$ python3 -q
>>> import numpy as np
>>> np.set_printoptions(precision=3, suppress=True, linewidth=100)
>>> mat = np.loadtxt("sample3.csv", delimiter=",")
>>> mat
array([[0., 1., 0., 0., 1., 0., 0., 0., 0., 0.],
       [1., 0., 0., 0., 1., 0., 1., 0., 0., 0.],
       [0., 0., 0., 0., 0., 0., 0., 0., 0., 0.],
       [0., 0., 0., 0., 0., 0., 0., 0., 0., 0.],
       [1., 1., 0., 0., 0., 0., 1., 0., 0., 0.],
       [0., 0., 0., 0., 0., 0., 0., 0., 0., 0.],
       [0., 1., 0., 0., 1., 0., 0., 0., 0., 0.],
       [0., 0., 0., 0., 0., 0., 0., 0., 1., 1.],
       [0., 0., 0., 0., 0., 0., 0., 1., 0., 1.],
       [0., 0., 0., 0., 0., 0., 0., 1., 1., 0.]])
>>> np.linalg.matrix_rank(mat, rtol=0.1)
np.int64(6)
>>> [round(float(x), 3) for x in np.linalg.svd(mat, compute_uv=False)[:3]]
[2.562, 2.0, 1.562]
>>> Uu, sig = np.linalg.svd(mat)
Traceback (most recent call last):
  File "<python-input-6>", line 1, in <module>
    Uu, sig = np.linalg.svd(mat)
    ^^^^^^^
ValueError: too many values to unpack (expected 2)
>>> Uu, sig, VT = np.linalg.svd(mat, full_matrices=False)
>>> np.round(Uu.T @ mat @ VT.T, 3) + 0
array([[2.562, 0.   , 0.   , 0.   , 0.   , 0.   , 0.   , 0.   , 0.   , 0.   ],
       [0.   , 2.   , 0.   , 0.   , 0.   , 0.   , 0.   , 0.   , 0.   , 0.   ],
       [0.   , 0.   , 1.562, 0.   , 0.   , 0.   , 0.   , 0.   , 0.   , 0.   ],
       [0.   , 0.   , 0.   , 1.   , 0.   , 0.   , 0.   , 0.   , 0.   , 0.   ],
       [0.   , 0.   , 0.   , 0.   , 1.   , 0.   , 0.   , 0.   , 0.   , 0.   ],
       [0.   , 0.   , 0.   , 0.   , 0.   , 1.   , 0.   , 0.   , 0.   , 0.   ],
       [0.   , 0.   , 0.   , 0.   , 0.   , 0.   , 0.   , 0.   , 0.   , 0.   ],
       [0.   , 0.   , 0.   , 0.   , 0.   , 0.   , 0.   , 0.   , 0.   , 0.   ],
       [0.   , 0.   , 0.   , 0.   , 0.   , 0.   , 0.   , 0.   , 0.   , 0.   ],
       [0.   , 0.   , 0.   , 0.   , 0.   , 0.   , 0.   , 0.   , 0.   , 0.   ]])
>>> print(round(float(np.sqrt((sig ** 2).sum())), 3), np.round(np.linalg.norm(mat), 3))
4.0 4.0
>>> np.abs(VT[0])
array([0.435, 0.557, 0.   , 0.   , 0.557, 0.   , 0.435, 0.   , 0.   , 0.   ])
>>> np.round(sig / sig[0], 3) + 0
array([1.   , 0.781, 0.61 , 0.39 , 0.39 , 0.39 , 0.   , 0.   , 0.   , 0.   ])
>>> sig.round(3) + 0
array([2.562, 2.   , 1.562, 1.   , 1.   , 1.   , 0.   , 0.   , 0.   , 0.   ])
>>> Uu.shape, sig.shape, VT.shape
((10, 10), (10,), (10, 10))
>>> (sig > 1e-8).sum()
np.int64(6)
>>> feats, _ = np.linalg.qr(np.array([[0.3, 0.3, 0.8, 0.5, 0.0, -1.1, -0.2, -0.6, 0.5],
...     [-0.8, 0.0, -1.2, 1.9, 1.4, 0.5, 1.0, -0.3, -0.7],
...     [-1.5, 3.4, 0.8, -1.0, 0.6, -1.9, 0.5, 1.5, -0.7],
...     [-1.7, 0.3, 2.0, 0.5, -1.5, 0.2, 0.7, -1.0, -0.7],
...     [-0.5, -0.4, -0.6, -0.5, -1.6, -0.7, -0.8, 0.6, 1.0],
...     [0.3, 1.1, -0.2, -0.8, -0.1, 0.4, 1.8, 2.0, 0.3],
...     [0.1, -0.1, -0.2, 0.7, 0.8, -0.3, -0.1, 1.5, 0.3],
...     [0.9, -0.1, 0.8, -0.6, -0.1, 1.7, -1.2, -0.9, 0.2],
...     [-0.7, -1.3, 1.0, 0.0, 0.3, -2.0, -0.5, 0.7, 1.6]]))
>>> feats
array([[-0.109,  0.132,  0.333, -0.463, -0.213,  0.684, -0.011, -0.115,  0.344],
       [ 0.292, -0.126, -0.557, -0.556,  0.117, -0.235, -0.028, -0.033,  0.457],
       [ 0.547,  0.726,  0.027,  0.143,  0.28 ,  0.102, -0.252, -0.001,  0.023],
       [ 0.62 , -0.182,  0.48 , -0.183, -0.438, -0.288,  0.156,  0.099, -0.103],
       [ 0.182, -0.192, -0.287,  0.497, -0.483,  0.262, -0.308,  0.289,  0.347],
       [-0.109,  0.358, -0.044,  0.16 , -0.093, -0.097,  0.768,  0.316,  0.353],
       [-0.036, -0.013, -0.057, -0.31 ,  0.144,  0.165, -0.104,  0.858, -0.323],
       [-0.328,  0.113,  0.426, -0.011,  0.057, -0.48 , -0.436,  0.221,  0.475],
       [ 0.255, -0.478,  0.281,  0.231,  0.637,  0.219,  0.161,  0.088,  0.295]])
>>> A2 = np.array([[3, 2],
...     [2, 1],
...     [4, -2],
...     [1, -5],
...     [3, 5],
...     [-5, 2],
...     [1, 0],
...     [1, 2],
...     [-3, -5]])
>>> np.linalg.matrix_rank(feats @ A2)
np.int64(2)
>>> np.einsum("ij,ij->i", feats, feats)
array([1., 1., 1., 1., 1., 1., 1., 1., 1.])
>>> np.linalg.svd(feats, compute_uv=False)
array([1., 1., 1., 1., 1., 1., 1., 1., 1.])
>>> X = np.load("arr.npy")
>>> print(X)
[[0 1 0 0 0 0]
 [1 0 1 0 0 0]
 [0 1 0 0 0 0]
 [0 0 0 0 0 0]
 [0 0 0 0 0 1]
 [0 0 0 0 1 0]]
>>> Uu, sig, VT = np.linalg.svd(X)
>>> evecs = VT[:(sig > 1e-8).sum()]
>>> rng = np.random.default_rng(84363)
>>> x0 = X[3] + 3 * X[2] + rng.integers(2) * np.eye(6)[0]
>>> x0
array([1., 3., 0., 0., 0., 0.])
>>> round(float(np.linalg.norm(x0 - evecs.T @ evecs @ x0)), 3)
0.707
>>> evecs.T @ evecs
array([[0.5, 0. , 0.5, 0. , 0. , 0. ],
       [0. , 1. , 0. , 0. , 0. , 0. ],
       [0.5, 0. , 0.5, 0. , 0. , 0. ],
       [0. , 0. , 0. , 0. , 0. , 0. ],
       [0. , 0. , 0. , 0. , 1. , 0. ],
       [0. , 0. , 0. , 0. , 0. , 1. ]])
>>> np.linalg.matrix_rank(np.vstack([X, x0]))
np.int64(5)
>>> [round(float(x), 3) for x in np.linalg.svd(X, compute_uv=False)[:3]]
[1.414, 1.414, 1.0]
>>> np.argsort(-np.linalg.norm(X, axis=0).round(6), kind="stable")[:3]
array([1, 0, 2])
>>> round(float(np.linalg.norm(X, 2) / np.linalg.norm(X)), 3)
0.577
>>> [round(float(np.linalg.det(X[:i, :i])), 2) + 0 for i in range(1, 7)]
[0.0, -1.0, 0.0, 0.0, 0.0, 0.0]
>>> evals, evecs = np.linalg.eigh(X)
>>> print((evals > 1e-8).sum(), (evals < -1e-8).sum())
2 2
>>> np.linalg.eigvalsh(X @ X)
array([0., 0., 1., 1., 2., 2.])
>>> np.round(evecs @ np.diag(evals) @ evecs.T, 3) + 0
array([[0., 1., 0., 0., 0., 0.],
       [1., 0., 1., 0., 0., 0.],
       [0., 1., 0., 0., 0., 0.],
       [0., 0., 0., 0., 0., 0.],
       [0., 0., 0., 0., 0., 1.],
       [0., 0., 0., 0., 1., 0.]])
>>> np.linalg.eigvalsh(X + -3 * np.eye(6))
array([-4.414, -4.   , -3.   , -3.   , -2.   , -1.586])
>>> np.unique(evals.round(6) + 0, return_counts=True)[1]
array([1, 1, 2, 1, 1])
>>> A2 = np.array([[2, 0], [1, 1], [0, 2]])
>>> F = np.kron(np.eye(3, dtype=int), A2)
>>> F
array([[2, 0, 0, 0, 0, 0],
       [1, 1, 0, 0, 0, 0],
       [0, 2, 0, 0, 0, 0],
       [0, 0, 2, 0, 0, 0],
       [0, 0, 1, 1, 0, 0],
       [0, 0, 0, 2, 0, 0],
       [0, 0, 0, 0, 2, 0],
       [0, 0, 0, 0, 1, 1],
       [0, 0, 0, 0, 0, 2]])
>>> A2 = np.c_[F[:, :2] @ np.array([[3, 1], [0, 2]]), np.array([4, 2, 2, 0, 1, 0, 2, 2, 1])]
>>> A2
array([[6, 2, 4],
       [3, 3, 2],
       [0, 4, 2],
       [0, 0, 0],
       [0, 0, 1],
       [0, 0, 0],
       [0, 0, 2],
       [0, 0, 2],
       [0, 0, 1]])
>>> np.linalg.norm(np.linalg.qr(F)[0].T @ A2, axis=0) ** 2 / ((A2 ** 2).sum(axis=0) + 1e-12)
array([1.   , 1.   , 0.956])
